% python3 -q
>>> import numpy as np
>>> np.set_printoptions(suppress=True, linewidth=120)
>>> tidy = lambda a: np.round(a, 1) + 0
>>> J = np.loadtxt("test16.csv", delimiter=",")
>>> J
array([[ 3.,  9.,  7.,  6.],
       [ 3.,  9.,  7.,  6.],
       [-5.,  1., -1., -2.]])
>>> # row 1 repeats row 0
>>> tidy(J @ np.linalg.pinv(J) @ J)
array([[ 3.,  9.,  7.,  6.],
       [ 3.,  9.,  7.,  6.],
       [-5.,  1., -1., -2.]])
>>> np.linalg.lstsq(J[:-1].T, J[-1])[2]
np.int32(1)
>>> M2 = J[0, 0] * J[1:] - np.outer(J[1:, 0], J[0])
>>> M2
array([[ 0.,  0.,  0.,  0.],
       [ 0., 48., 32., 24.]])
>>> np.linalg.matrix_rank(M2), np.linalg.matrix_rank(J)
(np.int64(1), np.int64(2))
>>> np.abs(np.diag(np.linalg.qr(M2)[1])) > 1e-9
array([False,  True])
>>> tidy(np.trace(np.linalg.pinv(M2) @ M2))
np.float64(1.0)
>>> np.allclose(M2[:-1].T @ np.linalg.lstsq(M2[:-1].T, M2[-1])[0], M2[-1])
False
>>> np.unique(M2.round(6), axis=0).shape
(2, 4)
>>> Uu, sv, Vt = np.linalg.svd(J)
>>> np.argmax(sv[:-1] / (sv[1:] + 1e-6)) + 1
np.int64(2)
>>> M2 = Uu[:, :2] @ np.diag(sv[:2]) @ Vt[:2]
>>> print(tidy(np.linalg.norm(J - M2, 2)), tidy(sv[2]))
0.0 0.0
>>> r0 = np.array([-2, 3, -2])
>>> print(np.correlate(J[0], J[2], "full"))
[ -6. -21. -20. -25. -44. -29. -30.]
>>> np.convolve(J[0], r0)
array([ -6.,  -9.,   7.,  -9.,   4., -12.])
>>> print(np.polyval(r0, J[0]))
[ -11. -137.  -79.  -56.]
>>> A = np.load("mat.npy")
>>> tidy(A)
array([[ 0.8, -0.4, -0.1],
       [-0.4,  0.3, -0.2],
       [-0.1, -0.2,  0.9]])
>>> M2 = np.array([[3, 3, 1], [2, 3, 1], [1, 3, 0]])
>>> tidy(np.einsum("ik,kj->ji", A, M2))
array([[ 1.4, -0.8,  0.1],
       [ 0.7, -1. ,  1.8],
       [ 0.4, -0.1, -0.3]])
>>> tidy(np.einsum("ik,kj->ij", A, M2))
array([[ 1.4,  0.7,  0.4],
       [-0.8, -1. , -0.1],
       [ 0.1,  1.8, -0.3]])
>>> tidy(M2.T @ A.T)
array([[ 1.4, -0.8,  0.1],
       [ 0.7, -1. ,  1.8],
       [ 0.4, -0.1, -0.3]])
>>> tidy(A @ M2)
array([[ 1.4,  0.7,  0.4],
       [-0.8, -1. , -0.1],
       [ 0.1,  1.8, -0.3]])
>>> np.vstack([A, M2.T]).shape
(6, 3)
>>> np.linalg.matrix_rank(np.vstack([A, M2.T]))
np.int64(3)
>>> tidy(np.einsum("ij->j", A))
array([ 0.2, -0.3,  0.6])
